% ipython --no-banner

In [1]: import numpy as np

In [2]: np.set_printoptions(precision=2, suppress=True, linewidth=140)

In [3]: rd = lambda a: np.round(a, 2) + 0

In [4]: M = np.load("block16.npy")

In [5]: M
Out[5]: 
array([[ 0.,  2.,  0.,  2.],
       [ 0.,  4.,  0.,  4.],
       [ 0.,  0.,  0.,  0.],
       [ 0., -6.,  0., -6.]])

In [6]: np.linalg.matrix_rank(M, rtol=0.1)
Out[6]: np.int64(1)

In [7]: A = np.array([[-3, -3, 2, -3, -1, -2, -2, 0, 0, 3, -2, 1, 1],
   ...:     [-2, 1, 0, 3, -2, -2, -1, -1, 3, 3, 3, 0, 0],
   ...:     [-1, 0, 2, -1, 0, -1, 3, -3, 2, -3, 3, -1, -3],
   ...:     [1, -3, 2, -3, -2, 0, 3, 1, 1, -3, 2, 2, -2],
   ...:     [-1, 1, -1, -2, -1, -1, -2, 2, 3, -2, 1, 2, -3],
   ...:     [3, -3, 3, 1, -3, 0, 0, 3, -1, 3, 1, 0, 0],
   ...:     [2, 1, -1, -3, 1, -2, 3, 0, -1, 2, 0, 1, -1],
   ...:     [-2, 3, 1, -2, 0, 3, 2, 1, 3, 1, -3, 0, 2],
   ...:     [1, 3, 3, 2, 2, 1, 1, -2, -1, -2, -2, 1, 2],
   ...:     [0, -3, -3, -1, -3, 1, 2, -2, 3, -1, 0, 0, 0],
   ...:     [-2, 2, -2, 0, -1, -1, 0, 1, -1, 1, 3, 1, 3],
   ...:     [-2, 0, 2, 0, -1, 1, 0, 1, 1, 3, -3, -2, -1],
   ...:     [-3, -3, -3, -3, 0, 2, 3, 3, 1, -3, 3, 2, 1]])

In [8]: A
Out[8]: 
array([[-3, -3,  2, -3, -1, -2, -2,  0,  0,  3, -2,  1,  1],
       [-2,  1,  0,  3, -2, -2, -1, -1,  3,  3,  3,  0,  0],
       [-1,  0,  2, -1,  0, -1,  3, -3,  2, -3,  3, -1, -3],
       [ 1, -3,  2, -3, -2,  0,  3,  1,  1, -3,  2,  2, -2],
       [-1,  1, -1, -2, -1, -1, -2,  2,  3, -2,  1,  2, -3],
       [ 3, -3,  3,  1, -3,  0,  0,  3, -1,  3,  1,  0,  0],
       [ 2,  1, -1, -3,  1, -2,  3,  0, -1,  2,  0,  1, -1],
       [-2,  3,  1, -2,  0,  3,  2,  1,  3,  1, -3,  0,  2],
       [ 1,  3,  3,  2,  2,  1,  1, -2, -1, -2, -2,  1,  2],
       [ 0, -3, -3, -1, -3,  1,  2, -2,  3, -1,  0,  0,  0],
       [-2,  2, -2,  0, -1, -1,  0,  1, -1,  1,  3,  1,  3],
       [-2,  0,  2,  0, -1,  1,  0,  1,  1,  3, -3, -2, -1],
       [-3, -3, -3, -3,  0,  2,  3,  3,  1, -3,  3,  2,  1]])

In [9]: f, r1 = A[3], A[12]

In [10]: f @ f
Out[10]: np.int64(59)

In [11]: f @ r1
Out[11]: np.int64(39)

In [12]: pr = (f @ r1) / (f @ f) * f

In [13]: rd(np.linalg.norm(f + r1) ** 2 + np.linalg.norm(f - r1) ** 2)
Out[13]: np.float64(282.0)

In [14]: rd(pr)
Out[14]: array([ 0.66, -1.98,  1.32, -1.98, -1.32,  0.  ,  1.98,  0.66,  0.66, -1.98,  1.32,  1.32, -1.32])

In [15]: np.linalg.matrix_rank(np.outer(f, r1))
Out[15]: np.int64(1)

In [16]: rd(r1 - pr)
Out[16]: array([-3.66, -1.02, -4.32, -1.02,  1.32,  2.  ,  1.02,  2.34,  0.34, -1.02,  1.68,  0.68,  2.32])

In [17]: left, s, Vt = np.linalg.svd(M)

In [18]: evecs = Vt[:(s > 1e-8).sum()]

In [19]: rng = np.random.default_rng(2808)

In [20]: x = M[0] + -2 * M[1] + rng.integers(2) * np.eye(4)[3]

In [21]: x
Out[21]: array([ 0., -6.,  0., -6.])

In [22]: rd(np.linalg.norm(x - evecs.T @ evecs @ x))
Out[22]: np.float64(0.0)

In [23]: m1 = np.array([[1.0, 2.0, 1.0, -1.0],
    ...:     [4.0, -1.0, -2.0, -2.0],
    ...:     [-6.0, -2.0, 0.0, 3.0],
    ...:     [12.0, 6.0, 0.0, -7.0]])

In [24]: f = np.array([-2, -4, -1, 3])

In [25]: A2 = m1 + np.outer(f, np.eye(4)[3])

In [26]: np.linalg.matrix_rank(A2 - m1)
Out[26]: np.int64(1)

In [27]: proj = np.triu(np.array([[-5, -3, 1, 4], [5, 4, 2, 1], [-5, -3, 4, -5], [-3, -4, 3, 2]]), 1) + np.eye(4)

In [28]: A2 = proj @ m1 @ np.linalg.inv(proj)

In [29]: rd(np.poly(A2))
Out[29]: array([ 1.,  7., 17., 17.,  6.])

In [30]: proj @ m1 - m1 @ proj
Out[30]: 
array([[ 30.,  28.,   1., -20.],
       [  0.,  14.,  -2., -26.],
       [-60., -48.,  10.,  61.],
       [  0.,  36., -24., -54.]])

In [31]: Q, evecs = np.linalg.qr(m1[:, :1])[0], np.linalg.qr(m1[:, 1:])[0]

In [32]: s = np.linalg.svd(Q.T @ evecs, compute_uv=False)

In [33]: (s > 0.9).sum()
Out[33]: np.int64(1)

In [34]: rd(np.degrees(np.arccos(s.clip(0, 1))))
Out[34]: array([2.58])

In [35]: rd(np.linalg.norm(Q @ Q.T - evecs @ evecs.T, 2))
Out[35]: np.float64(1.0)

In [36]: K = np.load("x.npy")

In [37]: K
Out[37]: 
array([[-1.,  0., -2., -2., -2.,  1.,  3.,  3., -3.,  0.,  0.],
       [ 0., -1.,  0., -1.,  2., -2., -2., -3., -2.,  0.,  0.],
       [ 0.,  1., -2.,  0., -1.,  2.,  2.,  2.,  0.,  0.,  0.],
       [ 2.,  1.,  0.,  2.,  3.,  2., -1., -3.,  3.,  0.,  0.],
       [ 1., -3., -1.,  0., -3.,  3.,  2.,  1., -2.,  0.,  0.],
       [ 3., -1., -3.,  1.,  0.,  2.,  1., -3., -2.,  0.,  0.],
       [ 3.,  1., -2.,  1.,  3., -1., -2., -2.,  1.,  0.,  0.],
       [-3., -3., -2., -2.,  1., -1.,  0.,  0.,  2.,  0.,  0.],
       [-1., -1., -1.,  0.,  3.,  1., -3., -2., -2.,  0.,  0.],
       [ 0.,  0.,  0.,  0.,  0.,  0.,  0.,  0.,  0.,  9., -4.],
       [ 0.,  0.,  0.,  0.,  0.,  0.,  0.,  0.,  0., -1.,  0.]])

In [38]: A2 = np.array([[3, -4],
    ...:     [-1, 5],
    ...:     [-3, 1],
    ...:     [-4, 5],
    ...:     [3, 3],
    ...:     [-2, 0],
    ...:     [5, 1],
    ...:     [0, -4],
    ...:     [2, 3],
    ...:     [-3, 5],
    ...:     [-3, 5]])

In [39]: K @ A2
Out[39]: 
array([[ 12., -32.],
       [  1.,   0.],
       [  8.,  -6.],
       [  3.,  36.],
       [  0., -37.],
       [ 12.,  -8.],
       [ 13.,  14.],
       [ 17.,  -6.],
       [-11.,   6.],
       [-15.,  25.],
       [  3.,  -5.]])

In [40]: np.vstack([K, A2.T]).shape
Out[40]: (13, 11)

In [41]: A2.T @ K.T
Out[41]: 
array([[ 12.,   1.,   8.,   3.,   0.,  12.,  13.,  17., -11., -15.,   3.],
       [-32.,   0.,  -6.,  36., -37.,  -8.,  14.,  -6.,   6.,  25.,  -5.]])

In [42]: x = np.array([-3, -5, 4, -2, 2, -5, -1, -5, 1, 5, -3])

In [43]: y = K @ x

In [44]: c, lr = np.zeros(11), 1 / np.linalg.norm(K, 2) ** 2

In [45]: for i in range(3):
    ...:     c -= lr * K.T @ (K @ c - y)
    ...:     if i % 1 == 0: print(i, round(np.linalg.norm(K @ c - y), 2))
    ...: 
0 38.93
1 25.25
2 19.04

In [46]: rd(c)
Out[46]: array([-2.65, -2.19,  1.77, -1.37,  2.37, -3.55, -3.27, -2.48,  0.8 ,  5.21, -2.3 ])

In [47]: Q, evecs = np.linalg.qr(K[:, :1])[0], np.linalg.qr(K[:, 1:])[0]

In [48]: s = np.linalg.svd(Q.T @ evecs, compute_uv=False)

In [49]: rd(np.degrees(np.arccos(s.clip(0, 1))))
Out[49]: array([10.92])

In [50]: rd(np.linalg.norm(Q @ Q.T - evecs @ evecs.T, 2))
Out[50]: np.float64(1.0)

In [51]: rd(s)
Out[51]: array([0.98])

In [52]: Z = np.array([[2, -1, -2, -1, -2, -2, 2, 2],
    ...:     [-1, 2, 0, 0, -2, 0, -1, 1],
    ...:     [2, 1, -1, -2, 1, -2, -2, -2],
    ...:     [-1, 2, -2, 2, -2, 0, 2, -1],
    ...:     [-1, -2, 1, 2, -1, 1, 1, -1],
    ...:     [-1, 1, -2, 0, 0, -1, 2, 2],
    ...:     [2, 1, 0, 0, -1, 1, 2, 0],
    ...:     [1, -1, 1, -1, 1, -2, 0, -1]])

In [53]: arr = (rng.random((21, 8)) < 0.25) @ Z

In [54]: arr
Out[54]: 
array([[ 2,  2,  1, -1, -2, -1,  1,  0],
       [-2,  0,  1,  2, -3,  1,  0,  0],
       [-1,  2,  0,  0, -2,  0, -1,  1],
       [-1, -2,  1,  2, -1,  1,  1, -1],
       [-1, -2,  1,  2, -1,  1,  1, -1],
       [-2,  0,  1,  2, -3,  1,  0,  0],
       [ 3,  2, -4,  1, -5, -1,  6,  1],
       [ 3,  4, -3,  0, -2, -1,  2, -3],
       [ 4,  1, -2, -4, -2, -6, -1,  0],
       [ 0,  1, -1,  1, -1, -2,  2, -2],
       [ 2, -1, -2, -1, -2, -2,  2,  2],
       [ 2,  1, -1, -2,  1, -2, -2, -2],
       [ 1, -3, -1,  1, -3, -1,  3,  1],
       [ 4, -3, -1, -2, -1, -5,  1, -2],
       [ 2,  1,  0,  0, -1,  1,  2,  0],
       [-2,  0,  1,  2, -3,  1,  0,  0],
       [-1,  1, -2,  0,  0, -1,  2,  2],
       [ 1,  1, -2, -1, -4, -2,  1,  3],
       [ 2, -1, -2, -1, -2, -2,  2,  2],
       [ 2, -1, -3, -2, -1, -5,  4,  3],
       [-1,  3, -1,  1, -3, -2,  1, -1]])

In [55]: dist = np.linalg.norm(arr[:, None] - arr[None], axis=-1)

In [56]: dist.mean(axis=1).argmax()
Out[56]: np.int64(8)

In [57]: rd(dist[:5, :5])
Out[57]: 
array([[0.  , 5.92, 4.12, 6.32, 6.32],
       [5.92, 0.  , 3.74, 3.32, 3.32],
       [4.12, 3.74, 0.  , 5.57, 5.57],
       [6.32, 3.32, 5.57, 0.  , 0.  ],
       [6.32, 3.32, 5.57, 0.  , 0.  ]])

In [58]: dist.shape
Out[58]: (21, 21)

In [59]: np.flatnonzero(dist[14] < dist.mean() / 2)
Out[59]: array([ 0, 14])

In [60]: dist[14].round(6).argsort(kind="stable")[:4]
Out[60]: array([14,  0,  9,  2])

In [61]: np.linalg.matrix_rank(dist ** 2)
Out[61]: np.int64(10)

In [62]: Q, Rm = np.linalg.qr(K)

In [63]: rd(Q @ Rm)
Out[63]: 
array([[-1.,  0., -2., -2., -2.,  1.,  3.,  3., -3.,  0.,  0.],
       [ 0., -1.,  0., -1.,  2., -2., -2., -3., -2.,  0.,  0.],
       [ 0.,  1., -2.,  0., -1.,  2.,  2.,  2.,  0.,  0.,  0.],
       [ 2.,  1.,  0.,  2.,  3.,  2., -1., -3.,  3.,  0.,  0.],
       [ 1., -3., -1.,  0., -3.,  3.,  2.,  1., -2.,  0.,  0.],
       [ 3., -1., -3.,  1.,  0.,  2.,  1., -3., -2.,  0.,  0.],
       [ 3.,  1., -2.,  1.,  3., -1., -2., -2.,  1.,  0.,  0.],
       [-3., -3., -2., -2.,  1., -1.,  0.,  0.,  2.,  0.,  0.],
       [-1., -1., -1.,  0.,  3.,  1., -3., -2., -2.,  0.,  0.],
       [ 0.,  0.,  0.,  0.,  0.,  0.,  0.,  0.,  0.,  9., -4.],
       [ 0.,  0.,  0.,  0.,  0.,  0.,  0.,  0.,  0., -1.,  0.]])

In [64]: rd(abs(Rm[0, 0])), rd(np.linalg.norm(K[:, 0]))
Out[64]: (np.float64(5.83), np.float64(5.83))

In [65]: rd(Q.T @ Q)
Out[65]: 
array([[1., 0., 0., 0., 0., 0., 0., 0., 0., 0., 0.],
       [0., 1., 0., 0., 0., 0., 0., 0., 0., 0., 0.],
       [0., 0., 1., 0., 0., 0., 0., 0., 0., 0., 0.],
       [0., 0., 0., 1., 0., 0., 0., 0., 0., 0., 0.],
       [0., 0., 0., 0., 1., 0., 0., 0., 0., 0., 0.],
       [0., 0., 0., 0., 0., 1., 0., 0., 0., 0., 0.],
       [0., 0., 0., 0., 0., 0., 1., 0., 0., 0., 0.],
       [0., 0., 0., 0., 0., 0., 0., 1., 0., 0., 0.],
       [0., 0., 0., 0., 0., 0., 0., 0., 1., 0., 0.],
       [0., 0., 0., 0., 0., 0., 0., 0., 0., 1., 0.],
       [0., 0., 0., 0., 0., 0., 0., 0., 0., 0., 1.]])

In [66]: Q.shape, Rm.shape
Out[66]: ((11, 11), (11, 11))
